>>> import numpy as np
>>> np.set_printoptions(precision=2, suppress=True, linewidth=100, floatmode="fixed")
>>> def rd(a):
...     return np.round(a, 2) + 0
... 
>>> J = np.loadtxt("m.csv", delimiter=",")
>>> print(J)
[[ 0.00  0.00  0.00  0.00  0.00  0.00  0.00  0.00]
 [ 0.00  0.00  1.00 -2.00  0.00  0.00  0.00  0.00]
 [ 0.00  0.00  0.00  0.00  0.00  0.00 -1.00  0.00]
 [ 0.00  0.00  2.00  0.00  2.00  1.00  0.00  0.00]]
>>> print(np.linalg.matrix_rank(J))
3
>>> print(np.abs(J).max())
2.0
>>> print(J - J[0])
[[ 0.00  0.00  0.00  0.00  0.00  0.00  0.00  0.00]
 [ 0.00  0.00  1.00 -2.00  0.00  0.00  0.00  0.00]
 [ 0.00  0.00  0.00  0.00  0.00  0.00 -1.00  0.00]
 [ 0.00  0.00  2.00  0.00  2.00  1.00  0.00  0.00]]
>>> print(np.unravel_index(np.abs(J).argmax(), J.shape))
(np.int64(1), np.int64(3))
>>> print(rd(np.linalg.svd(J, compute_uv=False)))
[3.14 2.04 1.00 0.00]
>>> print(J.shape)
(4, 8)
>>> print(rd(np.linalg.norm(J)))
3.87
>>> print(J.mean(axis=0))
[ 0.00  0.00  0.75 -0.50  0.50  0.25 -0.25  0.00]
>>> W0 = np.array([[0, 4, 3, -4, 1, -5, -1, 1],
...     [-4, 0, -4, 5, -3, -8, 8, -3],
...     [-3, 4, 0, 1, -1, -1, 0, 1],
...     [4, -5, -1, 0, 8, 1, -3, -4],
...     [-1, 3, 1, -8, 0, 1, -1, -4],
...     [5, 8, 1, -1, -1, 0, -6, -1],
...     [1, -8, 0, 3, 1, 6, 0, 4],
...     [-1, 3, -1, 4, 4, 1, -4, 0]])
>>> Q, vecs = np.linalg.qr(W0[:, :6])[0], np.linalg.qr(W0[:, 6:])[0]
>>> sig = np.linalg.svd(Q.T @ vecs, compute_uv=False)
>>> print((sig > 0.9).sum())
2
>>> print(rd(np.linalg.norm(Q @ Q.T - vecs @ vecs.T, 2)))
1.0
>>> x = np.array([1, 1, 0, 3, 2, 3, 2, 1])
>>> y = W0 @ x
>>> print(y)
[-22  -6   0   8 -25  -5  26  17]
>>> print(rd(np.linalg.solve(W0.T, W0[1])))
[0.00 1.00 0.00 0.00 0.00 0.00 0.00 0.00]
>>> print(rd(np.linalg.solve(W0, W0[:, 3])))
[0.00 0.00 0.00 1.00 0.00 0.00 0.00 0.00]
>>> print(rd(np.linalg.solve(W0, 3 * y)))
[3.00 3.00 0.00 9.00 6.00 9.00 6.00 3.00]
>>> U, sig, Vt = np.linalg.svd(W0)
>>> print(rd(sig))
[17.00 17.00 10.06 10.06  5.55  5.55  0.11  0.11]
>>> Y = U[:, :6] @ np.diag(sig[:6]) @ Vt[:6]
>>> print(rd(np.linalg.norm(W0 - Y, 2)), rd(sig[6]))
0.11 0.11
>>> print(rd(np.linalg.norm(W0 - Y) / np.linalg.norm(W0)))
0.01
>>> print(rd(np.abs(W0 - Y).max()))
0.06
>>> print(np.linalg.matrix_rank(Y))
6
